$ python3 -q
>>> import numpy as np
>>> np.set_printoptions(precision=2, suppress=True, linewidth=120, floatmode="fixed")
>>> rd = lambda a: np.round(a, 2) + 0
>>> feats = np.load("test11.npy")
>>> print(feats)
[[4 4]
 [4 8]]
>>> print(np.kron(np.eye(2, dtype=int), feats))
[[4 4 0 0]
 [4 8 0 0]
 [0 0 4 4]
 [0 0 4 8]]
>>> print(rd(np.linalg.det(2 * feats)), rd(np.linalg.det(feats)))
64.0 16.0
>>> print(rd(np.linalg.eigvals(feats)))
[ 1.53 10.47]
>>> print(np.einsum("ii->", feats))
12
>>> P = np.triu(np.array([[8, 5], [-4, 2]]), 1) + np.eye(2)
>>> out = P @ feats @ np.linalg.inv(P)
>>> print(rd(np.linalg.det(out)))
16.0
>>> print(rd(np.poly(out)))
[  1.00 -12.00  16.00]
>>> print(P @ feats - feats @ P)
[[ 20.00  20.00]
 [  0.00 -20.00]]
>>> low = np.linalg.cholesky(feats)
>>> print(low @ low.T)
[[4.00 4.00]
 [4.00 8.00]]
>>> print(np.prod(np.diag(low)) ** 2, rd(np.linalg.det(feats)))
16.0 16.0
>>> print(low)
[[2.00 0.00]
 [2.00 2.00]]
>>> f = np.array([3, -1])
>>> out = feats + np.outer(f, np.eye(2)[0])
>>> print(out)
[[7.00 4.00]
 [3.00 8.00]]
>>> print(np.linalg.matrix_rank(out - feats))
1
>>> print(np.linalg.matrix_rank(np.linalg.inv(out) - np.linalg.inv(feats), tol=1e-8))
1
>>> print(rd(np.linalg.det(out) / np.linalg.det(feats)), rd(1 + np.linalg.solve(feats, f)[0]))
2.75 2.75
>>> basis = np.array([[-0.5, 1.3, -0.7], [-0.7, 1.5, 1.0]])
>>> rng = np.random.default_rng(4)
>>> M = np.array([[2, 3],
...     [3, 2],
...     [3, 1],
...     [3, 2],
...     [3, 0],
...     [3, 3],
...     [0, 1],
...     [2, 1],
...     [2, 2],
...     [1, 3],
...     [0, 0],
...     [1, 2],
...     [1, 0],
...     [2, 3],
...     [1, 3],
...     [0, 1],
...     [3, 1],
...     [2, 2],
...     [2, 2],
...     [1, 3],
...     [0, 3],
...     [3, 2],
...     [2, 3],
...     [0, 3],
...     [2, 2]]) @ basis + 0.05 * rng.normal(size=(25, 3))
>>> print(rd(M))
[[-3.13  7.09  1.68]
 [-2.87  6.82 -0.10]
 [-2.23  5.41 -1.18]
 [-2.89  6.91 -0.02]
 [-1.48  3.93 -2.17]
 [-3.49  8.30  0.96]
 [-0.72  1.46  0.97]
 [-1.73  4.12 -0.41]
 [-2.33  5.51  0.60]
 [-2.64  5.84  2.19]
 [-0.02  0.01 -0.07]
 [-1.85  4.31  1.35]
 [-0.45  1.25 -0.74]
 [-3.11  7.14  1.64]
 [-2.64  5.77  2.26]
 [-0.73  1.49  0.99]
 [-2.10  5.37 -1.11]
 [-2.38  5.55  0.58]
 [-2.40  5.64  0.53]
 [-2.53  5.78  2.31]
 [-2.06  4.53  3.05]
 [-2.89  6.90 -0.08]
 [-3.15  7.16  1.56]
 [-2.16  4.60  2.99]
 [-2.46  5.69  0.58]]
>>> Ac = (M - M.mean(axis=0)) / M.std(axis=0)
>>> print(np.argwhere(np.abs(Ac) > 2))
[[ 4  2]
 [10  0]
 [10  1]]
>>> b = np.linalg.lstsq(np.delete(Ac, 1, axis=1), Ac[:, 1])[0]
>>> print(rd(b))
[-1.03 -0.11]
>>> print(rd(1 - np.var(Ac[:, 1] - np.delete(Ac, 1, axis=1) @ b)))
1.0
>>> print(np.abs(b).argmax())
0
>>> print(round(np.log10(np.linalg.cond(M))))
2
>>> print(np.linalg.cond(M) > 100)
True
>>> print([round(float(x), 2) for x in np.linalg.svd(M, compute_uv=False)[:3]])
[30.0, 6.29, 0.18]
>>> print(np.argsort(-np.linalg.norm(M, axis=0).round(6), kind="stable")[:3])
[1 0 2]
>>> print(np.linalg.matrix_rank(M, rtol=0.1))
2
>>> print(rd(np.linalg.norm(M, 2) / np.linalg.norm(M)))
0.98
>>> out = np.array([[2, 4], [5, 1]])
>>> print(out.T @ feats.T)
[[28 48]
 [20 24]]
>>> print(np.linalg.matrix_rank(feats @ out))
2
>>> print(feats @ out)
[[28 20]
 [48 24]]
>>> A = np.load("block11.npy")
>>> print(A)
[[-1  0  0  0  2  1  0 -2]
 [-2 -1  0  0  0  2  1  0]
 [ 0 -2 -1  0  0  0  2  1]
 [ 1  0 -2 -1  0  0  0  2]
 [ 2  1  0 -2 -1  0  0  0]
 [ 0  2  1  0 -2 -1  0  0]
 [ 0  0  2  1  0 -2 -1  0]
 [ 0  0  0  2  1  0 -2 -1]]
>>> out = np.array([[3, 2], [2, 1], [2, 2], [0, 1], [0, 2], [1, 1], [0, 2], [3, 3]])
>>> print(out.T @ A.T)
[[-8 -6 -3  5  8  5  2 -3]
 [-3 -1  3  3  1 -1  1 -3]]
>>> print(np.einsum("ij,ij->i", A, A))
[10 10 10 10 10 10 10 10]
>>> print(np.linalg.matrix_rank(A @ out))
2
>>> print(np.einsum("ik,kj->ij", A, out))
[[-8 -3]
 [-6 -1]
 [-3  3]
 [ 5  3]
 [ 8  1]
 [ 5 -1]
 [ 2  1]
 [-3 -3]]
>>> U, s, VT = np.linalg.svd(A)
>>> print(rd(s))
[5.17 5.17 3.16 3.16 2.00 1.13 1.13 0.00]
>>> print(np.argmax(s[:-1] / (s[1:] + 1e-6)) + 1)
7
>>> out = U[:, :7] @ np.diag(s[:7]) @ VT[:7]
>>> print(rd(np.linalg.norm(A - out) / np.linalg.norm(A)))
0.0
>>> print(rd(np.linalg.norm(A - out, 2)), rd(s[7]))
0.0 0.0
>>> print(np.linalg.matrix_rank(A, rtol=0.05))
7
>>> print(np.linalg.matrix_rank(out))
7
>>> print(rd(out))
[[-1.00  0.00  0.00  0.00  2.00  1.00  0.00 -2.00]
 [-2.00 -1.00  0.00  0.00  0.00  2.00  1.00  0.00]
 [ 0.00 -2.00 -1.00  0.00  0.00  0.00  2.00  1.00]
 [ 1.00  0.00 -2.00 -1.00  0.00  0.00  0.00  2.00]
 [ 2.00  1.00  0.00 -2.00 -1.00  0.00  0.00  0.00]
 [ 0.00  2.00  1.00  0.00 -2.00 -1.00  0.00  0.00]
 [ 0.00  0.00  2.00  1.00  0.00 -2.00 -1.00  0.00]
 [ 0.00  0.00  0.00  2.00  1.00  0.00 -2.00 -1.00]]
>>> data = np.load("x.npy")
>>> print(data)
[[0 0 0 1 1 1 0 0]
 [0 0 0 0 0 1 0 1]
 [0 0 0 0 0 0 0 0]
 [1 0 0 0 0 1 1 0]
 [1 0 0 0 0 0 0 0]
 [1 1 0 1 0 0 0 0]
 [0 0 0 1 0 0 0 1]
 [0 1 0 0 0 0 1 0]]
>>> out = np.array([[1, 3, 3],
...     [2, 0, 1],
...     [3, 3, 3],
...     [3, 1, 2],
...     [2, 1, 1],
...     [3, 1, 2],
...     [0, 2, 2],
...     [1, 2, 2]])
>>> print(np.einsum("ik,kj->ji", data, out))
[[8 4 0 4 1 6 4 2]
 [3 3 0 6 3 4 3 2]
 [5 4 0 7 3 6 4 3]]
>>> print(np.einsum("ij,ij->i", data, data))
[3 2 0 3 1 3 2 2]
>>> print(data @ data)
[[3 1 0 1 0 1 1 0]
 [1 2 0 1 0 0 1 0]
 [0 0 0 0 0 0 0 0]
 [1 1 0 3 1 1 0 1]
 [0 0 0 1 1 1 0 0]
 [1 0 0 1 1 3 1 1]
 [1 1 0 0 0 1 2 0]
 [0 0 0 1 0 1 0 2]]
>>> low = np.diag(data.sum(axis=1)) - data
>>> print((np.linalg.eigvalsh(low) < 1e-8).sum())
2
>>> print(round(np.linalg.det(low[1:, 1:])))
0
>>> print(np.linalg.matrix_rank(low))
6
>>> print(rd(np.linalg.eigvalsh(low)))
[0.00 0.00 0.59 1.59 1.59 3.41 4.41 4.41]
>>> evals, vecs = np.linalg.eigh(data)
>>> print(rd(vecs.T @ data @ vecs))
[[-1.85  0.00  0.00  0.00  0.00  0.00  0.00  0.00]
 [ 0.00 -1.62  0.00  0.00  0.00  0.00  0.00  0.00]
 [ 0.00  0.00 -1.23  0.00  0.00  0.00  0.00  0.00]
 [ 0.00  0.00  0.00  0.00  0.00  0.00  0.00  0.00]
 [ 0.00  0.00  0.00  0.00  0.27  0.00  0.00  0.00]
 [ 0.00  0.00  0.00  0.00  0.00  0.62  0.00  0.00]
 [ 0.00  0.00  0.00  0.00  0.00  0.00  1.28  0.00]
 [ 0.00  0.00  0.00  0.00  0.00  0.00  0.00  2.52]]
>>> print(rd(np.linalg.svd(data, compute_uv=False)))
[2.52 1.85 1.62 1.28 1.23 0.62 0.27 0.00]
>>> print(rd(np.linalg.eigvalsh(data + 5 * np.eye(8))))
[3.15 3.38 3.77 5.00 5.27 5.62 6.28 7.52]
>>> print(np.unique(evals.round(6) + 0, return_counts=True)[1])
[1 1 1 1 1 1 1 1]
>>> print(rd(vecs @ np.diag(evals) @ vecs.T))
[[0.00 0.00 0.00 1.00 1.00 1.00 0.00 0.00]
 [0.00 0.00 0.00 0.00 0.00 1.00 0.00 1.00]
 [0.00 0.00 0.00 0.00 0.00 0.00 0.00 0.00]
 [1.00 0.00 0.00 0.00 0.00 1.00 1.00 0.00]
 [1.00 0.00 0.00 0.00 0.00 0.00 0.00 0.00]
 [1.00 1.00 0.00 1.00 0.00 0.00 0.00 0.00]
 [0.00 0.00 0.00 1.00 0.00 0.00 0.00 1.00]
 [0.00 1.00 0.00 0.00 0.00 0.00 1.00 0.00]]
>>> print(np.linalg.matrix_rank(data, rtol=0.1))
7
>>> print(rd(np.linalg.norm(data, 2) / np.linalg.norm(data)))
0.63
>>> print(np.linalg.cond(data) > 100)
True
>>> E = np.load("dump.npy")
>>> print(rd(E))
[[ -5.32   0.62  -4.27   2.77]
 [  6.59 -11.41  10.59   5.09]
 [ 10.16   0.58   2.09   3.48]
 [-11.57  -2.46  -4.27   2.94]
 [ -3.19 -13.66   8.45   4.98]
 [ -7.31   2.34  -6.51   2.42]
 [ -9.04  -3.91  -2.04   3.27]
 [ -0.43  -8.40   5.21   4.32]
 [ 11.61   0.42   2.82   3.57]
 [ -0.91   0.24  -2.15   3.02]
 [-22.00  -3.45  -7.72   2.61]
 [ 18.19 -13.08  16.71   5.86]
 [  7.32   3.14  -1.19   2.97]
 [  3.62   9.74  -8.18   1.83]
 [  0.39   9.97  -9.69   1.65]]
>>> U, s, VT = np.linalg.svd(E)
>>> print(rd(s))
[45.39 32.46 12.81  0.00]
>>> print(np.argmax(s[:-1] / (s[1:] + 1e-6)) + 1)
3
>>> out = U[:, :3] @ np.diag(s[:3]) @ VT[:3]
>>> print(np.linalg.matrix_rank(out))
3
>>> print(rd(np.linalg.norm(E - out) / np.linalg.norm(E)))
0.0
>>> print(np.abs(np.diag(np.linalg.qr(E)[1])) > 1e-9)
[ True  True  True False]
>>> print(rd(np.trace(np.linalg.pinv(E) @ E)))
3.0
>>> print(np.unique(E.round(6), axis=0).shape)
(15, 4)
>>> J = np.loadtxt("case2.csv", delimiter=",")
>>> print(J)
[[3.00 0.00 0.00 0.00 0.00 0.00 0.00]
 [0.00 0.00 0.00 0.00 0.00 0.00 0.00]
 [0.00 0.00 1.00 0.00 0.00 0.00 0.00]
 [0.00 0.00 0.00 2.00 0.00 0.00 0.00]
 [0.00 0.00 0.00 0.00 2.00 0.00 0.00]
 [0.00 0.00 0.00 0.00 0.00 2.00 0.00]
 [0.00 0.00 0.00 0.00 0.00 0.00 0.00]]
>>> evals, vecs = np.linalg.eigh(J)
>>> print(rd(np.linalg.svd(J, compute_uv=False)))
[3.00 2.00 2.00 2.00 1.00 0.00 0.00]
>>> print(evals.sum(), np.trace(J))
10.0 10.0
>>> print(rd(np.linalg.eigvalsh(J + 4 * np.eye(7))))
[4.00 4.00 5.00 6.00 6.00 6.00 7.00]
>>> print(vecs @ np.diag(evals) @ vecs.T)
[[3.00 0.00 0.00 0.00 0.00 0.00 0.00]
 [0.00 0.00 0.00 0.00 0.00 0.00 0.00]
 [0.00 0.00 1.00 0.00 0.00 0.00 0.00]
 [0.00 0.00 0.00 2.00 0.00 0.00 0.00]
 [0.00 0.00 0.00 0.00 2.00 0.00 0.00]
 [0.00 0.00 0.00 0.00 0.00 2.00 0.00]
 [0.00 0.00 0.00 0.00 0.00 0.00 0.00]]
>>> mat = np.load("m.npy")
>>> print(mat)
[[ 0  0  0 26]
 [ 0  0  0 23]
 [ 0  0  0 17]
 [ 0  0  0 29]
 [ 0  0  0 20]
 [ 5  2  0  2]
 [ 0  0  0 26]
 [ 0  0  0 29]
 [ 0  0  0 20]
 [ 2  0  0 11]
 [ 3  0  0  8]
 [ 0  0  0 29]
 [ 5  2  0  2]
 [ 0  0  0 20]
 [ 4  0  0  5]]
>>> # column 3 dominates
>>> print([round(float(x), 2) for x in np.linalg.svd(mat, compute_uv=False)[:3]])
[78.18, 9.11, 1.65]
>>> print(np.linalg.matrix_rank(mat, rtol=0.1))
2
>>> U, s, VT = np.linalg.svd(J)
>>> print(s)
[3.00 2.00 2.00 2.00 1.00 0.00 0.00]
>>> out = U[:, :5] @ np.diag(s[:5]) @ VT[:5]
>>> print(out)
[[3.00 0.00 0.00 0.00 0.00 0.00 0.00]
 [0.00 0.00 0.00 0.00 0.00 0.00 0.00]
 [0.00 0.00 1.00 0.00 0.00 0.00 0.00]
 [0.00 0.00 0.00 2.00 0.00 0.00 0.00]
 [0.00 0.00 0.00 0.00 2.00 0.00 0.00]
 [0.00 0.00 0.00 0.00 0.00 2.00 0.00]
 [0.00 0.00 0.00 0.00 0.00 0.00 0.00]]
>>> print(rd(np.linalg.norm(J - out) / np.linalg.norm(J)))
0.0
>>> print(rd(np.linalg.norm(J - out, 2)), s[5])
0.0 0.0
>>> print(rd(np.linalg.det(out)))
0.0
>>> print(out @ out)
[[9.00 0.00 0.00 0.00 0.00 0.00 0.00]
 [0.00 0.00 0.00 0.00 0.00 0.00 0.00]
 [0.00 0.00 1.00 0.00 0.00 0.00 0.00]
 [0.00 0.00 0.00 4.00 0.00 0.00 0.00]
 [0.00 0.00 0.00 0.00 4.00 0.00 0.00]
 [0.00 0.00 0.00 0.00 0.00 4.00 0.00]
 [0.00 0.00 0.00 0.00 0.00 0.00 0.00]]
>>> print((np.linalg.matrix_power((out != 0) + (out.T != 0) + np.eye(7), 7) > 0).astype(int))
[[1 0 0 0 0 0 0]
 [0 1 0 0 0 0 0]
 [0 0 1 0 0 0 0]
 [0 0 0 1 0 0 0]
 [0 0 0 0 1 0 0]
 [0 0 0 0 0 1 0]
 [0 0 0 0 0 0 1]]
